% ipython --no-banner

In [1]: import numpy as np

In [2]: np.set_printoptions(precision=1, suppress=True, linewidth=120)

In [3]: def rd(a):
   ...:     return np.round(a, 1) + 0
   ...: 

In [4]: A2 = np.array([[0, 2, 0, 1, 2, -1, -2, 2, -2, 2, -2, -2],
   ...:     [1, -2, 1, -2, -2, 0, 1, 1, 1, 2, 1, 0],
   ...:     [1, 2, -2, 1, -1, -1, 0, 2, 1, 1, 2, 0],
   ...:     [2, 1, -2, 2, 2, -1, -1, 1, -1, -1, -2, -2],
   ...:     [0, -1, 2, 1, -1, 1, -2, -2, -2, -2, -1, 1],
   ...:     [-2, 2, 2, 0, 0, 1, 1, 1, -1, -2, -2, -2],
   ...:     [0, 2, 1, -2, 1, 0, 2, 2, 1, 1, 0, 1],
   ...:     [-2, -2, -2, -1, -1, 2, -1, 2, -1, -1, 2, 1],
   ...:     [-1, 2, 0, 2, -1, -1, -1, 0, 2, 0, -1, 2],
   ...:     [-1, 1, 0, 1, -2, 1, -2, -2, 1, 2, 1, 2],
   ...:     [2, 1, -1, -1, 2, 0, 1, -2, 1, 0, -2, -2],
   ...:     [-2, 1, 2, 1, 0, 1, -2, 1, 1, -2, 1, 2]])

In [5]: J = np.triu(A2, 1)

In [6]: J
Out[6]: 
array([[ 0,  2,  0,  1,  2, -1, -2,  2, -2,  2, -2, -2],
       [ 0,  0,  1, -2, -2,  0,  1,  1,  1,  2,  1,  0],
       [ 0,  0,  0,  1, -1, -1,  0,  2,  1,  1,  2,  0],
       [ 0,  0,  0,  0,  2, -1, -1,  1, -1, -1, -2, -2],
       [ 0,  0,  0,  0,  0,  1, -2, -2, -2, -2, -1,  1],
       [ 0,  0,  0,  0,  0,  0,  1,  1, -1, -2, -2, -2],
       [ 0,  0,  0,  0,  0,  0,  0,  2,  1,  1,  0,  1],
       [ 0,  0,  0,  0,  0,  0,  0,  0, -1, -1,  2,  1],
       [ 0,  0,  0,  0,  0,  0,  0,  0,  0,  0, -1,  2],
       [ 0,  0,  0,  0,  0,  0,  0,  0,  0,  0,  1,  2],
       [ 0,  0,  0,  0,  0,  0,  0,  0,  0,  0,  0, -2],
       [ 0,  0,  0,  0,  0,  0,  0,  0,  0,  0,  0,  0]])

In [7]: # triangular: eigenvalues sit on the diagonal

In [8]: rank = np.linalg.matrix_rank(J)

In [9]: rank
Out[9]: np.int64(10)

In [10]: ns = np.linalg.svd(J)[2][rank:].T

In [11]: [int(np.linalg.matrix_rank(np.delete(J, i, axis=0))) for i in range(12)]
Out[11]: [9, 9, 9, 9, 9, 9, 9, 9, 10, 10, 10, 10]

In [12]: ns.shape
Out[12]: (12, 2)

In [13]: rd(ns @ ns.T)
Out[13]: 
array([[ 1. ,  0. ,  0. ,  0. ,  0. ,  0. ,  0. ,  0. ,  0. ,  0. ,  0. ,  0. ],
       [ 0. ,  0.1, -0.3, -0.1, -0.1, -0.1,  0. ,  0. ,  0. ,  0. ,  0. ,  0. ],
       [ 0. , -0.3,  0.7,  0.3,  0.1,  0.2,  0.1,  0. , -0.1,  0.1,  0. ,  0. ],
       [ 0. , -0.1,  0.3,  0.1,  0.1,  0.1,  0. ,  0. ,  0. ,  0. ,  0. ,  0. ],
       [ 0. , -0.1,  0.1,  0.1,  0. ,  0. ,  0. ,  0. ,  0. ,  0. ,  0. ,  0. ],
       [ 0. , -0.1,  0.2,  0.1,  0. ,  0. ,  0. ,  0. ,  0. ,  0. ,  0. ,  0. ],
       [ 0. ,  0. ,  0.1,  0. ,  0. ,  0. ,  0. ,  0. ,  0. ,  0. ,  0. ,  0. ],
       [ 0. ,  0. ,  0. ,  0. ,  0. ,  0. ,  0. ,  0. ,  0. ,  0. ,  0. ,  0. ],
       [ 0. ,  0. , -0.1,  0. ,  0. ,  0. ,  0. ,  0. ,  0. ,  0. ,  0. ,  0. ],
       [ 0. ,  0. ,  0.1,  0. ,  0. ,  0. ,  0. ,  0. ,  0. ,  0. ,  0. ,  0. ],
       [ 0. ,  0. ,  0. ,  0. ,  0. ,  0. ,  0. ,  0. ,  0. ,  0. ,  0. ,  0. ],
       [ 0. ,  0. ,  0. ,  0. ,  0. ,  0. ,  0. ,  0. ,  0. ,  0. ,  0. ,  0. ]])

In [14]: np.linalg.matrix_rank(J.T @ J), np.linalg.matrix_rank(J @ J.T)
Out[14]: (np.int64(10), np.int64(10))

In [15]: rd(J @ ns)
Out[15]: 
array([[0., 0.],
       [0., 0.],
       [0., 0.],
       [0., 0.],
       [0., 0.],
       [0., 0.],
       [0., 0.],
       [0., 0.],
       [0., 0.],
       [0., 0.],
       [0., 0.],
       [0., 0.]])

In [16]: print(np.allclose(J @ ns, 0))
True

In [17]: np.allclose(J[:-1].T @ np.linalg.lstsq(J[:-1].T, J[-1])[0], J[-1])
Out[17]: True

In [18]: np.unique(J.round(6), axis=0).shape
Out[18]: (12, 12)

In [19]: np.abs(np.diag(np.linalg.qr(J)[1])) > 1e-9
Out[19]: array([False, False, False, False, False, False, False, False, False, False, False, False])

In [20]: try:
    ...:     np.linalg.inv(J)
    ...: except np.linalg.LinAlgError as e:
    ...:     print(repr(e))
    ...: 
LinAlgError('Singular matrix')

In [21]: print(rd(np.linalg.norm(J[9], 1)), rd(np.linalg.norm(J[9], np.inf)))
3.0 2.0

In [22]: rd(np.linalg.norm(J) ** 2 / np.linalg.norm(J, 2) ** 2)
Out[22]: np.float64(2.4)

In [23]: print(rd(np.linalg.norm(J, axis=0)))
[0.  2.  1.  2.4 3.6 2.  3.3 4.4 3.7 4.5 4.9 5.2]

In [24]: rd(np.linalg.norm(J, "nuc"))
Out[24]: np.float64(30.0)

In [25]: rd(np.linalg.norm(J, axis=1))
Out[25]: array([5.8, 4.1, 3.6, 4.1, 4.4, 3.9, 2.6, 2.6, 2.2, 2.2, 2. , 0. ])

In [26]: rd(np.linalg.norm(J, 2))
Out[26]: np.float64(7.7)

In [27]: np.linalg.norm(J, axis=1).argmax()
Out[27]: np.int64(0)

In [28]: J @ J
Out[28]: 
array([[  0,   0,   2,  -4,  -2,   1,  -4,  -6,  -6,  -3,   8,   6],
       [  0,   0,   0,   1,  -5,  -1,   6,   6,   7,   7,  11,   8],
       [  0,   0,   0,   0,   2,  -2,   0,   2,   0,   1,   5,   1],
       [  0,   0,   0,   0,   0,   2,  -5,  -7,  -5,  -4,   2,   4],
       [  0,   0,   0,   0,   0,   0,   1,  -3,  -1,  -2,  -6, -12],
       [  0,   0,   0,   0,   0,   0,   0,   2,   0,   0,   1,   0],
       [  0,   0,   0,   0,   0,   0,   0,   0,  -2,  -2,   4,   6],
       [  0,   0,   0,   0,   0,   0,   0,   0,   0,   0,   0,  -8],
       [  0,   0,   0,   0,   0,   0,   0,   0,   0,   0,   0,   2],
       [  0,   0,   0,   0,   0,   0,   0,   0,   0,   0,   0,  -2],
       [  0,   0,   0,   0,   0,   0,   0,   0,   0,   0,   0,   0],
       [  0,   0,   0,   0,   0,   0,   0,   0,   0,   0,   0,   0]])

In [29]: np.linalg.matrix_rank(J - J[0, 0] * np.eye(12))
Out[29]: np.int64(10)

In [30]: left, sig, vt = np.linalg.svd(J)

In [31]: np.argmax(sig[:-1] / (sig[1:] + 1e-6)) + 1
Out[31]: np.int64(10)

In [32]: A2 = left[:, :10] @ np.diag(sig[:10]) @ vt[:10]

In [33]: print(np.linalg.matrix_rank(J, rtol=0.05))
9

In [34]: rd(np.linalg.norm(J - A2) / np.linalg.norm(J))
Out[34]: np.float64(0.0)

In [35]: M = np.loadtxt("run8.csv", delimiter=",")

In [36]: print(M)
[[ 5.  0.  0.  0.]
 [ 2. -7.  0.  0.]
 [ 3. -2.  9.  0.]
 [ 0. -7. -4. -3.]]

In [37]: (M + M.T) / 2
Out[37]: 
array([[ 5. ,  1. ,  1.5,  0. ],
       [ 1. , -7. , -1. , -3.5],
       [ 1.5, -1. ,  9. , -2. ],
       [ 0. , -3.5, -2. , -3. ]])

In [38]: np.linalg.determinant(M)
---------------------------------------------------------------------------
AttributeError                            Traceback (most recent call last)
Cell In[38], line 1
----> 1 np.linalg.determinant(M)

AttributeError: module 'numpy.linalg' has no attribute 'determinant'

In [39]: ev, vecs = np.linalg.eig(M)

In [40]: rd(np.sort(np.linalg.eigvals(M.T)))
Out[40]: array([-7., -3.,  5.,  9.])

In [41]: proj = np.triu(np.array([[2, -7, 3, 8], [-1, 7, -1, 6], [7, 7, 5, -6], [1, -3, 1, 2]]), 1) + np.eye(4)

In [42]: A2 = proj @ M @ np.linalg.inv(proj)

In [43]: A2
Out[43]: 
array([[   0.,  -13.,  -18.,  -54.],
       [  -1.,  -54.,  -84., -190.],
       [   3.,   61.,   85.,  138.],
       [   0.,   -7.,  -11.,  -27.]])

In [44]: rd(np.poly(A2))
Out[44]: array([  1.,  -4., -74., 156., 945.])

In [45]: print(np.linalg.matrix_rank(A2))
4

In [46]: rd(np.linalg.det(A2))
Out[46]: np.float64(945.0)
